$ python -q
>>> import numpy as np
>>> from numpy import linalg as LA
>>> np.set_printoptions(precision=1, suppress=True, linewidth=160, legacy="1.25")
>>> tidy = lambda a: np.round(a, 1) + 0
>>> W0 = np.load("mat.npy")
>>> print(W0)
[[  0   0   2  -1  -2   0   0   0   2  -2   0]
 [ -8  -8  -4 -10  -4  -8 -12 -12  -4  -8   0]
 [ -2  -2  -4  -1   2  -2  -3  -3  -4   1   0]
 [ -2  -2   0  -3  -2  -2  -3  -3   0  -3   0]]
>>> # column 1 repeats column 0
>>> print(np.diff(W0, axis=0))
[[ -8  -8  -6  -9  -2  -8 -12 -12  -6  -6   0]
 [  6   6   0   9   6   6   9   9   0   9   0]
 [  0   0   4  -2  -4   0   0   0   4  -4   0]]
>>> print(W0.sum(axis=1))
[ -1 -78 -18 -20]
>>> print(np.unravel_index(np.abs(W0).argmax(), W0.shape))
(1, 6)
>>> r0, v = W0[3], W0[2]
>>> print(r0 @ v)
26
>>> print(r0 @ r0)
52
>>> pr = (r0 @ v) / (r0 @ r0) * r0
>>> print(v - pr)
[-1.  -1.  -4.   0.5  3.  -1.  -1.5 -1.5 -4.   2.5  0. ]
>>> print((v - pr) @ r0)
0.0
>>> print(np.outer(r0, v))
[[ 4  4  8  2 -4  4  6  6  8 -2  0]
 [ 4  4  8  2 -4  4  6  6  8 -2  0]
 [ 0  0  0  0  0  0  0  0  0  0  0]
 [ 6  6 12  3 -6  6  9  9 12 -3  0]
 [ 4  4  8  2 -4  4  6  6  8 -2  0]
 [ 4  4  8  2 -4  4  6  6  8 -2  0]
 [ 6  6 12  3 -6  6  9  9 12 -3  0]
 [ 6  6 12  3 -6  6  9  9 12 -3  0]
 [ 0  0  0  0  0  0  0  0  0  0  0]
 [ 6  6 12  3 -6  6  9  9 12 -3  0]
 [ 0  0  0  0  0  0  0  0  0  0  0]]
>>> W = np.array([[4, -3, 3, -5, -5, 1],
...     [-4, 5, 1, 2, -3, -3],
...     [-5, 5, 3, -1, 3, -4],
...     [3, 4, -4, -2, -4, 5],
...     [1, 2, -1, -5, 0, -2],
...     [1, -1, 2, -3, 0, 2],
...     [4, 1, -2, 4, 0, 5],
...     [-4, 0, 0, 1, -4, 4],
...     [-2, 2, -2, -3, 0, -2],
...     [-3, -1, 5, 3, 5, 2],
...     [-3, -5, -5, 5, 4, -5]])
>>> beta = np.array([1, 0, 0, -3, -3, 0])
>>> act = np.maximum(W0 @ W + beta, 0)
>>> print((act > 0).astype(int))
[[0 1 0 0 0 0]
 [1 0 0 1 1 0]
 [1 0 0 1 1 0]
 [0 0 0 1 1 0]]
>>> Z = np.array([[-1, 0, 1],
...     [3, 0, -2],
...     [2, -2, -1],
...     [-2, -1, -1],
...     [3, 1, -2],
...     [0, 2, 1]])
>>> print(W @ Z)
[[-12  -4  23]
 [  8 -13 -14]
 [ 37 -10 -27]
 [ -7  16  14]
 [ 13   3   1]
 [  6   3   6]
 [-13  10   5]
 [-10   3   7]
 [ 10   3  -3]
 [ 19  -4 -17]
 [-20  -1  -6]]
>>> print(act @ Z)
[[  24    0  -16]
 [ 246   80 -200]
 [  33   17  -26]
 [  64   21  -45]]
>>> print(tidy(W0 @ LA.pinv(W0) @ W0))
[[  0.   0.   2.  -1.  -2.   0.   0.   0.   2.  -2.   0.]
 [ -8.  -8.  -4. -10.  -4.  -8. -12. -12.  -4.  -8.   0.]
 [ -2.  -2.  -4.  -1.   2.  -2.  -3.  -3.  -4.   1.   0.]
 [ -2.  -2.   0.  -3.  -2.  -2.  -3.  -3.   0.  -3.   0.]]
>>> print(LA.lstsq(W0[:-1].T, W0[-1])[2])
2
>>> print(np.allclose(W0[:-1].T @ LA.lstsq(W0[:-1].T, W0[-1])[0], W0[-1]))
True
>>> print(np.unique(W0.round(6), axis=0).shape)
(4, 11)
>>> X = np.load("data.npy")
>>> print(X)
[[ 2. -1.  0.  0.  0.  0.  0.  0.  0.  0.  0.]
 [-1. -1. -1.  0.  0.  0.  0.  0.  0.  0.  0.]
 [ 0. -1. -3. -1.  0.  0.  0.  0.  0.  0.  0.]
 [ 0.  0. -1. -3. -1.  0.  0.  0.  0.  0.  0.]
 [ 0.  0.  0. -1. -3. -1.  0.  0.  0.  0.  0.]
 [ 0.  0.  0.  0. -1. -2. -1.  0.  0.  0.  0.]
 [ 0.  0.  0.  0.  0. -1.  2. -1.  0.  0.  0.]
 [ 0.  0.  0.  0.  0.  0. -1. -3. -1.  0.  0.]
 [ 0.  0.  0.  0.  0.  0.  0. -1. -1. -1.  0.]
 [ 0.  0.  0.  0.  0.  0.  0.  0. -1. -2. -1.]
 [ 0.  0.  0.  0.  0.  0.  0.  0.  0. -1.  1.]]
>>> x0 = np.array([1, 0, 2, -1, 1, -2, 0, 2, -1, -2, -2])
>>> a = np.maximum(X @ x0, 0)
>>> print(X.T @ a)
[  4.  -2.   0.   0.  -3.  -6.  -3.  -1.  -8. -15.  -7.]
>>> print(np.flatnonzero(a > 1e-9))
[0 5 8 9]
>>> print(a)
[2. 0. 0. 0. 0. 3. 0. 0. 1. 7. 0.]
>>> print(np.maximum(X @ (3 * x0), 0))
[ 6.  0.  0.  0.  0.  9.  0.  0.  3. 21.  0.]
>>> print(tidy(LA.eigvalsh(X).min()))
-4.6
>>> print([round(float(LA.det(X[:i, :i])), 2) + 0 for i in range(1, 12)])
[2.0, -3.0, 7.0, -18.0, 47.0, -76.0, -199.0, 673.0, -474.0, 275.0, 749.0]
>>> q, r_ = LA.qr(X)
>>> print(tidy(q.T @ q))
[[1. 0. 0. 0. 0. 0. 0. 0. 0. 0. 0.]
 [0. 1. 0. 0. 0. 0. 0. 0. 0. 0. 0.]
 [0. 0. 1. 0. 0. 0. 0. 0. 0. 0. 0.]
 [0. 0. 0. 1. 0. 0. 0. 0. 0. 0. 0.]
 [0. 0. 0. 0. 1. 0. 0. 0. 0. 0. 0.]
 [0. 0. 0. 0. 0. 1. 0. 0. 0. 0. 0.]
 [0. 0. 0. 0. 0. 0. 1. 0. 0. 0. 0.]
 [0. 0. 0. 0. 0. 0. 0. 1. 0. 0. 0.]
 [0. 0. 0. 0. 0. 0. 0. 0. 1. 0. 0.]
 [0. 0. 0. 0. 0. 0. 0. 0. 0. 1. 0.]
 [0. 0. 0. 0. 0. 0. 0. 0. 0. 0. 1.]]
>>> print(tidy(q))
[[-0.9 -0.4  0.2 -0.1  0.   0.   0.   0.   0.   0.   0. ]
 [ 0.4 -0.7  0.5 -0.2  0.1  0.   0.   0.   0.   0.   0. ]
 [ 0.  -0.6 -0.7  0.3 -0.1  0.   0.   0.   0.   0.   0. ]
 [ 0.   0.  -0.5 -0.8  0.3 -0.1  0.1  0.   0.   0.   0. ]
 [ 0.   0.   0.  -0.4 -0.8  0.3 -0.2 -0.1  0.   0.   0. ]
 [ 0.   0.   0.   0.  -0.4 -0.8  0.5  0.2  0.   0.   0.1]
 [ 0.   0.   0.   0.   0.  -0.6 -0.8 -0.3  0.1  0.  -0.1]
 [ 0.   0.   0.   0.   0.   0.   0.4 -0.9  0.2 -0.1 -0.2]
 [ 0.   0.   0.   0.   0.   0.   0.  -0.3 -0.5  0.2  0.8]
 [ 0.   0.   0.   0.   0.   0.   0.   0.  -0.8 -0.2 -0.5]
 [ 0.   0.   0.   0.   0.   0.   0.   0.   0.  -1.   0.3]]
>>> print(q.shape, r_.shape)
(11, 11) (11, 11)
>>> print(tidy(abs(r_[0, 0])), tidy(LA.norm(X[:, 0])))
2.2 2.2
>>> print(tidy(np.abs(np.diag(r_))))
[2.2 1.7 2.1 2.5 2.6 1.8 2.4 3.2 1.2 1.1 0.8]
>>> rng = np.random.default_rng(96)
>>> lab = rng.permutation(11)
>>> print(lab)
[ 1  3 10  9  7  8  6  2  5  4  0]
>>> A2 = X[lab][:, lab]
>>> print(A2)
[[-1.  0.  0.  0.  0.  0.  0. -1.  0.  0. -1.]
 [ 0. -3.  0.  0.  0.  0.  0. -1.  0. -1.  0.]
 [ 0.  0.  1. -1.  0.  0.  0.  0.  0.  0.  0.]
 [ 0.  0. -1. -2.  0. -1.  0.  0.  0.  0.  0.]
 [ 0.  0.  0.  0. -3. -1. -1.  0.  0.  0.  0.]
 [ 0.  0.  0. -1. -1. -1.  0.  0.  0.  0.  0.]
 [ 0.  0.  0.  0. -1.  0.  2.  0. -1.  0.  0.]
 [-1. -1.  0.  0.  0.  0.  0. -3.  0.  0.  0.]
 [ 0.  0.  0.  0.  0.  0. -1.  0. -2. -1.  0.]
 [ 0. -1.  0.  0.  0.  0.  0.  0. -1. -3.  0.]
 [-1.  0.  0.  0.  0.  0.  0.  0.  0.  0.  2.]]
>>> print(np.allclose(A2, X))
False
>>> print(np.trace(A2))
-13.0
>>> print(np.diag(A2))
[-1. -3.  1. -2. -3. -1.  2. -3. -2. -3.  2.]
>>> print(tidy(np.sort(np.abs(LA.eigvals(A2)))))
[0.3 0.8 1.3 1.3 2.3 2.3 2.4 2.6 3.5 3.7 4.6]
>>> print(LA.matrix_rank(W0, rtol=0.1))
2
>>> print(LA.cond(W0) > 100)
True
>>> print(tidy(LA.norm(W0, 2) / LA.norm(W0)))
1.0
>>> mat = np.eye(8, dtype=int)[rng.permutation(8)] * np.array([2, 0, -3, -4, -5, -2, -5, 1])
>>> print(mat)
[[ 0  0  0  0  0 -2  0  0]
 [ 0  0  0  0  0  0 -5  0]
 [ 2  0  0  0  0  0  0  0]
 [ 0  0  0  0  0  0  0  0]
 [ 0  0  0  0  0  0  0  1]
 [ 0  0 -3  0  0  0  0  0]
 [ 0  0  0 -4  0  0  0  0]
 [ 0  0  0  0 -5  0  0  0]]
>>> # 3 groups of indices that never mix
>>> print(tidy(LA.norm(mat, axis=0)))
[2. 0. 3. 4. 5. 2. 5. 1.]
>>> print(tidy(LA.norm(mat[1] - mat[6])))
6.4
>>> print(tidy(LA.norm(mat, "nuc")))
22.0
>>> print(tidy(LA.norm(mat[1], 1)), tidy(LA.norm(mat[1], np.inf)))
5.0 5.0
>>> print(tidy(LA.norm(mat) ** 2 / LA.norm(mat, 2) ** 2))
3.4
>>> print(tidy(LA.norm(mat, 2)))
5.0
>>> print(mat @ mat)
[[ 0  0  6  0  0  0  0  0]
 [ 0  0  0 20  0  0  0  0]
 [ 0  0  0  0  0 -4  0  0]
 [ 0  0  0  0  0  0  0  0]
 [ 0  0  0  0 -5  0  0  0]
 [-6  0  0  0  0  0  0  0]
 [ 0  0  0  0  0  0  0  0]
 [ 0  0  0  0  0  0  0 -5]]
>>> print(tidy(np.sort(LA.eigvals(mat).real)))
[-1.1 -1.1  0.   0.   0.   0.   0.   2.3]
>>> print(tidy(LA.det(mat)))
0.0
>>> print((mat != 0).astype(int))
[[0 0 0 0 0 1 0 0]
 [0 0 0 0 0 0 1 0]
 [1 0 0 0 0 0 0 0]
 [0 0 0 0 0 0 0 0]
 [0 0 0 0 0 0 0 1]
 [0 0 1 0 0 0 0 0]
 [0 0 0 1 0 0 0 0]
 [0 0 0 0 1 0 0 0]]
>>> m1 = np.maximum(np.array([[-5, 4, 5],
...     [4, -3, -3],
...     [5, 0, 3],
...     [4, 5, 5],
...     [-1, 3, 4],
...     [-5, -2, -4],
...     [-4, 0, -1],
...     [4, -5, -3],
...     [-3, 5, -3],
...     [3, 2, -1],
...     [0, 3, 3],
...     [4, 2, 4],
...     [-1, 1, -2],
...     [1, 0, -2],
...     [2, 4, 0],
...     [3, 5, 1]]) @ np.array([[1, 0, 3, 2, 2, 1, 0, 2, 2],
...     [3, 0, 2, 2, 2, 3, 3, 2, 1],
...     [3, 3, 2, 1, 2, 3, 1, 2, 0]]) + np.array([4, -1, 2, 5, 2, 3, -1, -1, 2]), 0)
>>> print(m1)
[[26 14  5  8 10 25 16  7  0]
 [ 0  0  2  4  0  0  0  0  7]
 [18  8 23 18 18 17  2 15 12]
 [38 14 34 28 30 37 19 27 15]
 [24 11 13 13 14 23 12 11  3]
 [ 0  0  0  0  0  0  0  0  0]
 [ 0  0  0  0  0  0  0  0  0]
 [ 0  0  0  0  0  0  0  0  5]
 [ 7  0  0  6  0  6 11  0  1]
 [10  0 13 14 10  9  4  7 10]
 [22  8 14 14 14 21 11 11  5]
 [26 11 26 21 22 25  9 19 12]
 [ 0  0  0  3  0  0  0  0  1]
 [ 0  0  1  5  0  0  0  0  4]
 [18  0 16 17 14 17 11 11 10]
 [25  2 23 22 20 24 15 17 13]]
>>> hat = m1 @ LA.solve(m1.T @ m1, m1.T)
>>> print(tidy(hat @ m1[:, 1]))
[14.  0.  8. 14. 11.  0.  0.  0.  0.  0.  8. 11.  0.  0.  0.  2.]
